$ python3 -q
>>> import numpy as np
>>> np.set_printoptions(precision=2, suppress=True, linewidth=100)
>>> u = np.array([2, 2, 2, 2, 2, 0])
>>> F = 2 * np.eye(6) + np.outer(u, u)
>>> print(F)
[[6. 4. 4. 4. 4. 0.]
 [4. 6. 4. 4. 4. 0.]
 [4. 4. 6. 4. 4. 0.]
 [4. 4. 4. 6. 4. 0.]
 [4. 4. 4. 4. 6. 0.]
 [0. 0. 0. 0. 0. 2.]]
>>> vec = np.array([-2, -2, -1, 3, 0, 0])
>>> print(F * vec)
[[-12.  -8.  -4.  12.   0.   0.]
 [ -8. -12.  -4.  12.   0.   0.]
 [ -8.  -8.  -6.  12.   0.   0.]
 [ -8.  -8.  -4.  18.   0.   0.]
 [ -8.  -8.  -4.  12.   0.   0.]
 [ -0.  -0.  -0.   0.   0.   0.]]
>>> print(F @ vec)
[-12. -12. -10.  -2.  -8.   0.]
>>> print(np.sign((F @ vec).round(6)))
[-1. -1. -1. -1. -1.  0.]
>>> U, sig, Vh = np.linalg.svd(F)
>>> print(np.argmax(sig[:-1] / (sig[1:] + 1e-6)) + 1)
1
>>> out = U[:, :1] @ np.diag(sig[:1]) @ Vh[:1]
>>> print(np.linalg.matrix_rank(out))
1
>>> print(out)
[[4.4 4.4 4.4 4.4 4.4 0. ]
 [4.4 4.4 4.4 4.4 4.4 0. ]
 [4.4 4.4 4.4 4.4 4.4 0. ]
 [4.4 4.4 4.4 4.4 4.4 0. ]
 [4.4 4.4 4.4 4.4 4.4 0. ]
 [0.  0.  0.  0.  0.  0. ]]
>>> vec = np.ones(6)
>>> for _ in range(4):
...     vec = F @ vec
...     vec /= np.linalg.norm(vec)
...     print(round(vec @ F @ vec, 2))
... 
21.97
22.0
22.0
22.0
>>> print(vec.round(2) + 0)
[0.45 0.45 0.45 0.45 0.45 0.  ]
>>> O, evecs = np.linalg.qr(F[:, :3])[0], np.linalg.qr(F[:, 3:])[0]
>>> sig = np.linalg.svd(O.T @ evecs, compute_uv=False)
>>> print(sig.round(2) + 0)
[0.98 0.   0.  ]
>>> print(round(np.linalg.norm(O @ O.T - evecs @ evecs.T, 2), 2))
1.0
>>> print((sig > 0.9).sum())
1
>>> print(np.degrees(np.arccos(sig.clip(0, 1))))
[10.6 90.  90. ]
>>> A = np.loadtxt("dump.csv", delimiter=",")
>>> print(A)
[[ 1.7 -0.7  0.1  1.2 -0.1]
 [-0.7 -0.8 -0.5  1.5  1.5]
 [ 1.5  0.2  0.8  1.5 -0.7]
 [ 6.  -8.  -4.   8.  -4. ]
 [-0.6  0.1  0.5  1.5 -1.6]
 [-0.5  0.6  0.8 -2.2 -0.6]
 [ 1.1  0.1 -1.1 -1.  -0.5]
 [-0.1 -1.   0.9  0.3 -1. ]
 [-0.1  0.4  0.1  0.3  1.3]
 [ 1.4 -0.3  0.4  0.8 -0.2]
 [ 0.3  2.3  0.2  1.  -0.9]
 [ 0.7 -1.1  0.4 -1.1  0.1]
 [ 2.   1.7  0.3 -1.5  0.3]
 [-0.3 -0.8  2.3 -0.4 -0.6]
 [ 1.  -0.1  1.7 -2.  -2. ]
 [-1.2 -1.8  0.5 -0.2 -0.7]
 [ 1.7  0.7 -2.8 -0.1  0.6]
 [ 0.5 -0.1 -0.1  0.7  0.2]
 [-0.7  0.  -0.7 -0.6  0.7]
 [-1.9 -0.9 -0.3  0.1  0.5]
 [ 0.9  0.5  1.2 -0.4 -2. ]
 [ 0.5 -0.8 -0.8  0.  -1. ]]
>>> d = np.linalg.norm(A[:, None] - A[None], axis=-1)
>>> print(d.mean(axis=1).argmax())
3
>>> print(d[:5, :5])
[[ 0.    2.96  1.34 12.25  2.9 ]
 [ 2.96  0.    3.52 13.47  3.38]
 [ 1.34  3.52  0.   12.79  2.31]
 [12.25 13.47 12.79  0.   13.32]
 [ 2.9   3.38  2.31 13.32  0.  ]]
>>> print(np.unravel_index(d.round(6).argmax(), d.shape))
(np.int64(3), np.int64(5))
>>> data = np.loadtxt("run18.csv", delimiter=",")
>>> print(data)
[[-3.02 -0.01 -0.99  1.99]
 [-2.99  0.   -1.    2.  ]
 [-2.99 -0.01 -1.02  1.98]
 [-3.03  0.01 -1.02  2.  ]
 [-2.99 -0.01 -0.98  1.98]
 [-2.96  0.   -0.98  1.98]
 [-3.02 -0.01 -1.01  2.  ]
 [-3.    0.01 -1.    1.99]
 [-2.98  0.01 -1.04  2.01]
 [-2.98  0.04 -0.99  2.02]
 [-2.99 -2.    2.99 -3.  ]
 [-3.01 -1.99  2.97 -3.02]
 [-3.04 -2.02  2.98 -2.98]
 [-3.05 -1.98  3.   -3.  ]
 [-3.02 -1.97  2.99 -3.01]
 [-3.   -1.98  2.98 -2.98]
 [-2.98 -2.01  2.98 -2.99]
 [-2.99 -2.02  3.02 -2.99]
 [-3.04 -1.99  2.98 -2.98]
 [-3.01 -2.03  3.02 -3.  ]]
>>> ang = np.radians(30)
>>> r_ = np.eye(4)
>>> r_[3, 3] = r_[0, 0] = np.cos(ang)
>>> r_[3, 0], r_[0, 3] = -np.sin(ang), np.sin(ang)
>>> print(r_)
[[ 0.87  0.    0.    0.5 ]
 [ 0.    1.    0.    0.  ]
 [ 0.    0.    1.    0.  ]
 [-0.5   0.    0.    0.87]]
>>> out = data @ r_.T
>>> print(np.linalg.svd(data, compute_uv=False), np.linalg.svd(out, compute_uv=False))
[17.6  11.82  0.07  0.06] [17.6  11.82  0.07  0.06]
>>> print(np.allclose(np.linalg.norm(data, axis=1), np.linalg.norm(out, axis=1)))
True
>>> print(np.allclose(data @ data.T, out @ out.T))
True
>>> U, sig, Vh = np.linalg.svd(data, full_matrices=False)
>>> print(np.round(U.T @ U, 2) + 0)
[[1. 0. 0. 0.]
 [0. 1. 0. 0.]
 [0. 0. 1. 0.]
 [0. 0. 0. 1.]]
>>> print(np.round(Vh @ Vh.T, 2) + 0)
[[1. 0. 0. 0.]
 [0. 1. 0. 0.]
 [0. 0. 1. 0.]
 [0. 0. 0. 1.]]
>>> print(sig)
[17.6  11.82  0.07  0.06]
>>> print(np.abs(Vh[0]))
[0.54 0.36 0.54 0.54]
>>> print(round(float(np.sqrt((sig ** 2).sum())), 2), round(float(np.linalg.norm(data)), 2))
21.2 21.2
>>> lab = data[:, 1] > np.median(data[:, 1])
>>> u = data[lab].mean(axis=0) - data[~lab].mean(axis=0)
>>> print((((data - data.mean(axis=0)) @ u > 0) == lab).mean())
1.0
>>> print(lab.astype(int))
[1 1 1 1 1 1 1 1 1 1 0 0 0 0 0 0 0 0 0 0]
>>> print(np.argsort(-np.abs(u).round(6), kind="stable"))
[3 2 1 0]
>>> J = np.array([[0.0, 1.0, 1.0], [1.0, 0.0, 1.0], [1.0, 1.0, 0.0]])
>>> print(J)
[[0. 1. 1.]
 [1. 0. 1.]
 [1. 1. 0.]]
>>> # equal to its transpose
>>> print([round(float(np.linalg.det(J[:i, :i])), 2) + 0 for i in range(1, 4)])
[0.0, -1.0, 2.0]
>>> arr = np.loadtxt("a.csv", delimiter=",")
>>> print(arr)
[[  4.27  -9.41  -0.64 -13.89   9.88  -1.44]
 [  4.65  -7.36  -0.94 -13.92  10.46  -4.49]
 [  4.39   3.09  -1.72  -8.96   8.82 -14.5 ]
 [ -2.71  -9.38   1.68   2.41  -4.66  16.56]
 [  4.89  -2.05  -1.46 -12.27  10.4  -10.54]
 [  1.55  11.68  -1.49   1.25   2.01 -15.92]
 [ -0.99 -12.45   1.37  -2.87  -0.77  15.27]
 [ -1.21  13.77  -0.75   8.55  -3.95 -10.94]
 [  4.4    3.05  -1.72  -8.99   8.84 -14.47]
 [ -3.78  -6.05   1.76   6.3   -7.24  15.94]
 [ -0.65  13.69  -0.93   7.21  -2.77 -12.31]
 [ -4.71  -0.66   1.63  10.72  -9.75  12.84]
 [  4.48  -8.41  -0.79 -13.97  10.22  -3.  ]
 [ -1.23  13.77  -0.74   8.6   -3.99 -10.89]
 [ -0.27  13.54  -1.04   6.28  -1.98 -13.11]
 [  1.43  11.86  -1.46   1.61   1.74 -15.8 ]
 [ -4.81   0.5    1.56  11.43 -10.07  11.92]
 [ -4.39   8.9    0.72  13.95 -10.07   2.25]
 [ -3.69  -6.38   1.76   5.96  -7.03  16.05]
 [  3.71   6.32  -1.76  -6.02   7.07 -16.03]
 [ -4.39  -3.08   1.72   8.97  -8.83  14.49]
 [ -3.04  -8.49   1.72   3.56  -5.46  16.53]
 [  0.8   12.68  -1.32   3.42   0.34 -15.  ]
 [  4.33   3.47  -1.73  -8.64   8.65 -14.72]
 [ -2.24 -10.43   1.62   0.88  -3.58  16.43]
 [  1.84  11.19  -1.55   0.37   2.67 -16.18]
 [  4.66  -7.27  -0.95 -13.91  10.47  -4.62]
 [  2.01  10.87  -1.58  -0.17   3.06 -16.3 ]
 [  3.09   8.37  -1.73  -3.71   5.56 -16.52]
 [ -4.84   5.48   1.16  13.57 -10.65   6.91]
 [  1.91  11.07  -1.56   0.16   2.82 -16.23]
 [ -2.92  -8.83   1.71   3.13  -5.16  16.56]]
>>> # rank 2
>>> print(round(np.linalg.norm(arr, 2) / np.linalg.norm(arr), 2))
0.82
>>> print(np.argsort(-np.linalg.norm(arr, axis=0).round(6), kind="stable")[:3])
[5 1 3]
